$ python3 -q
>>> import numpy as np
>>> from numpy import linalg as LA
>>> np.set_printoptions(precision=2, suppress=True, linewidth=160)
>>> M = np.load("block8.npy")
>>> print(M)
[[ 1.2 -1.6]
 [-1.6 -1.2]]
>>> vec = np.array([2, 1])
>>> target = M @ vec
>>> target
array([ 0.8, -4.4])
>>> print(np.round(LA.solve(M, M[:, 0]), 2) + 0)
[1. 0.]
>>> LA.solve(M.T, M[1])
array([-0.,  1.])
>>> print(LA.solve(M, -2 * target))
[-4. -2.]
>>> LA.solve(M, target + M[:, 1])
array([2., 2.])
>>> ev, vecs = LA.eigh(M)
>>> vec = np.array([-3, -3])
>>> round(float(vec @ M @ vec / (vec @ vec)), 2), ev[0], ev[-1]
(-1.6, np.float64(-2.0), np.float64(2.0))
>>> print((np.sign(vecs[:, -1].round(6)) == np.sign(vecs[0, -1].round(6))).astype(int))
[1 0]
>>> ang = np.radians(90)
>>> r_ = np.eye(2)
>>> r_[0, 0] = r_[1, 1] = np.cos(ang)
>>> r_[0, 1], r_[1, 0] = -np.sin(ang), np.sin(ang)
>>> r_.round(2) + 0
array([[ 0., -1.],
       [ 1.,  0.]])
>>> B = M @ r_.T
>>> print(B)
[[ 1.6  1.2]
 [ 1.2 -1.6]]
>>> np.abs(B - M).max(axis=0)
array([2.8, 2.8])
>>> np.allclose(LA.norm(M, axis=1), LA.norm(B, axis=1))
True
>>> U, sv, Vh = LA.svd(M, full_matrices=False)
>>> print(sv)
[2. 2.]
>>> np.round(U.T @ M @ Vh.T, 2) + 0
array([[2., 0.],
       [0., 2.]])
>>> (sv > 1e-8).sum()
np.int64(2)
>>> np.allclose(U * sv @ Vh, M)
True
>>> sv / sv[0]
array([1., 1.])
>>> arr = np.load("case10.npy")
>>> arr
array([[ -5.94,   7.17,  10.6 ],
       [ -5.45,   6.58,   9.93],
       [ -3.36,   4.02,   6.93],
       [ -2.77,   3.27,   6.02],
       [ -2.14,   2.48,   5.02],
       [ -1.84,   2.1 ,   4.53],
       [ -1.12,   1.15,   3.23],
       [ -0.81,   0.75,   2.61],
       [ -0.5 ,   0.32,   1.86],
       [ -0.24,  -0.01,   0.94],
       [ -0.18,  -0.04,   0.57],
       [ -0.14,  -0.02,   0.38],
       [ -0.1 ,  -0.01,   0.25],
       [ -0.08,  -0.01,   0.19],
       [  0.06,   0.  ,  -0.11],
       [  0.49,  -0.13,  -0.7 ],
       [  0.8 ,  -0.26,  -1.04],
       [  0.85,  -0.29,  -1.09],
       [  2.08,  -0.99,  -2.3 ],
       [ 13.17,  -9.34, -12.38],
       [ 13.49,  -9.59, -12.66],
       [ 17.64, -12.99, -16.42]])
>>> W = np.array([[0, -2, 3, -3, 0], [3, 0, -1, -3, 0], [1, -1, 2, 3, -3]])
>>> coef = np.array([2, -1, -2, 1, -1])
>>> act = np.maximum(arr @ W + coef, 0)
>>> (act > 0).astype(int)
array([[1, 1, 0, 1, 0],
       [1, 0, 0, 1, 0],
       [1, 0, 0, 1, 0],
       [1, 0, 0, 1, 0],
       [1, 0, 0, 1, 0],
       [1, 0, 0, 1, 0],
       [1, 0, 0, 1, 0],
       [1, 0, 1, 1, 0],
       [1, 0, 0, 1, 0],
       [1, 0, 0, 1, 0],
       [1, 0, 0, 1, 0],
       [1, 0, 0, 1, 0],
       [1, 0, 0, 1, 0],
       [1, 0, 0, 1, 0],
       [1, 0, 0, 1, 0],
       [1, 0, 0, 0, 1],
       [1, 0, 0, 0, 1],
       [1, 0, 0, 0, 1],
       [0, 0, 1, 0, 1],
       [0, 0, 1, 0, 1],
       [0, 0, 1, 0, 1],
       [0, 0, 1, 0, 1]])
>>> C = np.array([[-2, 2, 1], [1, 0, 2], [1, -2, 0], [-1, 2, 2], [1, -1, -1]])
>>> W @ C
array([[  4, -12, -10],
       [ -4,   2,  -3],
       [ -7,   7,   8]])
